In [1]: import numpy as np

In [2]: import numpy.linalg as la

In [3]: np.set_printoptions(suppress=True, linewidth=160)

In [4]: def tidy(a):
   ...:     return np.round(a, 2) + 0
   ...: 

In [5]: E = np.load("block12.npy")

In [6]: print(E)
[[ 1  0  0  0  0  0  0  0  0  0  0  0  0]
 [ 2  1  0  0  0  0  0  0  0  0  0  0  0]
 [-1  0  1  0  0  0  0  0  0  0  0  0  0]
 [ 1 -1 -1  1  0  0  0  0  0  0  0  0  0]
 [ 1  1  1 -2  1  0  0  0  0  0  0  0  0]
 [-1 -1 -2  2  0  1  0  0  0  0  0  0  0]
 [-2  0 -1  1  2  1  1  0  0  0  0  0  0]
 [ 2 -1 -1 -1 -1  2  1  1  0  0  0  0  0]
 [-1  0  0  2 -1  2 -1  2  1  0  0  0  0]
 [ 1 -2  2  2  2  2 -2 -1 -1  1  0  0  0]
 [-1 -2  2 -1  0 -2 -1 -2 -1  0  1  0  0]
 [ 0 -2 -2  2 -1 -2  0  2 -2  1  1  1  0]
 [-2  1  1  1  1  0 -1 -2  1  0  1  1  1]]

In [7]: other = np.array([[0, -1],
   ...:     [2, -5],
   ...:     [0, -4],
   ...:     [8, 8],
   ...:     [8, 1],
   ...:     [-9, 8],
   ...:     [-8, 3],
   ...:     [0, -4],
   ...:     [7, -9],
   ...:     [-3, 7],
   ...:     [9, -9],
   ...:     [-1, 1],
   ...:     [1, -8]])

In [8]: print(la.matrix_rank(np.vstack([E, other.T])))
13

In [9]: print(np.einsum("ik,kj->ji", E, other))
[[  0   2   0   6  -6   5   7 -44   5  16  16  13  42]
 [ -1  -7  -3  16 -25  38  27  13  12  49 -16  26 -18]]

In [10]: left, sig, Vt = la.svd(E)

In [11]: print(np.argmax(sig[:-1] / (sig[1:] + 1e-6)) + 1)
12

In [12]: other = left[:, :12] @ np.diag(sig[:12]) @ Vt[:12]

In [13]: print(tidy(la.norm(E - other) / la.norm(E)))
0.0

In [14]: print(tidy(la.norm(E - other, 2)), tidy(sig[12]))
0.0 0.0

In [15]: print(la.matrix_rank(E, rtol=0.05))
11

In [16]: print([round(float(x), 2) for x in la.svd(E, compute_uv=False)[:3]])
[6.77, 6.31, 5.43]

In [17]: print(tidy(la.norm(E, 2) / la.norm(E)))
0.52

In [18]: print(la.matrix_rank(E - E[0, 0] * np.eye(13)))
11

In [19]: print(np.prod(np.diag(E)), tidy(la.det(E)))
1 1.0

In [20]: print(tidy(np.sort(la.eigvals(E))))
[1. 1. 1. 1. 1. 1. 1. 1. 1. 1. 1. 1. 1.]

In [21]: K = np.array([[0, 0, 1, 0, 0],
    ...:     [0, 1, 0, 0, 0],
    ...:     [0, 0, 0, 1, 0],
    ...:     [0, 0, 0, 0, 1],
    ...:     [1, 0, 0, 0, 0]])

In [22]: print(tidy(la.det(K)))
-1.0

In [23]: print(tidy(np.sort(la.eigvals(K).real)))
[-1.  0.  0.  1.  1.]

In [24]: print(K @ K)
[[0 0 0 1 0]
 [0 1 0 0 0]
 [0 0 0 0 1]
 [1 0 0 0 0]
 [0 0 1 0 0]]

In [25]: f, g = K[4], K[1]

In [26]: print(f @ f)
1

In [27]: print(f @ g)
0

In [28]: p = (f @ g) / (f @ f) * f

In [29]: print(tidy(la.norm(f + g) ** 2 + la.norm(f - g) ** 2))
4.0

In [30]: print(la.matrix_rank(np.outer(f, g)))
1

In [31]: print((g - p) @ f)
0.0

In [32]: data = np.load("case8.npy")

In [33]: print(data)
[[ 0.03 -0.82 -1.31]
 [ 0.08 -2.   -3.01]
 [-0.15 -0.92 -1.32]
 [ 0.13 -1.67 -2.73]
 [ 0.   -1.67 -2.62]
 [-0.01 -1.33 -1.92]
 [ 0.27  2.38  3.88]
 [-0.13  0.21  0.22]
 [ 0.08 -2.9  -4.23]
 [ 0.18 -1.62 -2.38]
 [ 0.09  1.16  1.88]
 [ 0.19  1.92  3.17]
 [-0.03  1.05  1.11]
 [ 0.03 -0.5  -0.52]
 [-0.01 -0.59 -0.58]
 [-0.08  1.64  2.28]
 [ 0.18  1.04  1.8 ]
 [ 0.18 -0.47 -0.51]
 [ 0.03  0.33  0.47]
 [-0.06  0.48  0.79]
 [-0.08  1.76  2.45]
 [ 0.03  0.6   1.22]
 [ 0.23 -3.06 -4.44]
 [-0.05  1.37  2.05]
 [ 0.15  1.91  2.83]
 [ 0.17  0.82  1.36]
 [-0.15 -1.07 -1.36]
 [-0.08  1.66  2.51]
 [-0.01  1.33  2.03]
 [-0.14 -0.58 -1.04]
 [-0.08 -0.71 -0.91]
 [ 0.14  0.76  1.47]
 [-0.01 -1.15 -1.35]
 [-0.05  1.82  2.65]
 [-0.07  1.45  2.17]
 [ 0.08  1.54  2.43]
 [ 0.05  2.11  3.19]
 [ 0.23  0.22  0.4 ]
 [-0.01 -3.43 -5.08]
 [-0.04  3.67  5.24]
 [ 0.06 -2.45 -3.36]]

In [34]: x0 = np.array([-3, 1, 5])

In [35]: y = data @ x0

In [36]: print(tidy(la.lstsq(data, y)[0]))
[-3.  1.  5.]

In [37]: try:
    ...:     la.solve(data, y)
    ...: except la.LinAlgError as e:
    ...:     print("failed:", e)
    ...: 
failed: Last 2 dimensions of the array must be square

In [38]: rng = np.random.default_rng(157)

In [39]: y = y + 0.05 * rng.normal(size=41)

In [40]: print(tidy(y))
[ -7.45 -17.34  -7.08 -15.62 -14.8  -10.91  20.98   1.73 -24.23 -14.01  10.22  17.23   6.67  -3.09  -3.57  13.22   9.41  -3.53   2.58   4.59  14.2    6.61
 -25.94  11.76  15.58   7.01  -7.48  14.35  11.47  -5.27  -5.     7.66  -7.9   15.17  12.46  13.47  17.93   1.62 -28.81  30.05 -19.45]

In [41]: c, *_ = la.lstsq(data, y)

In [42]: print(tidy(data.T @ (y - data @ c)))
[0. 0. 0.]

In [43]: print([round(float(la.norm(la.solve(data.T @ data + lam * np.eye(3), data.T @ y))), 2) for lam in (0, 1, 10, 100)])
[5.8, 4.77, 4.58, 3.67]

In [44]: print(tidy(c))
[-2.88  1.13  4.91]

In [45]: print(tidy(la.norm(y - data @ c)))
0.32
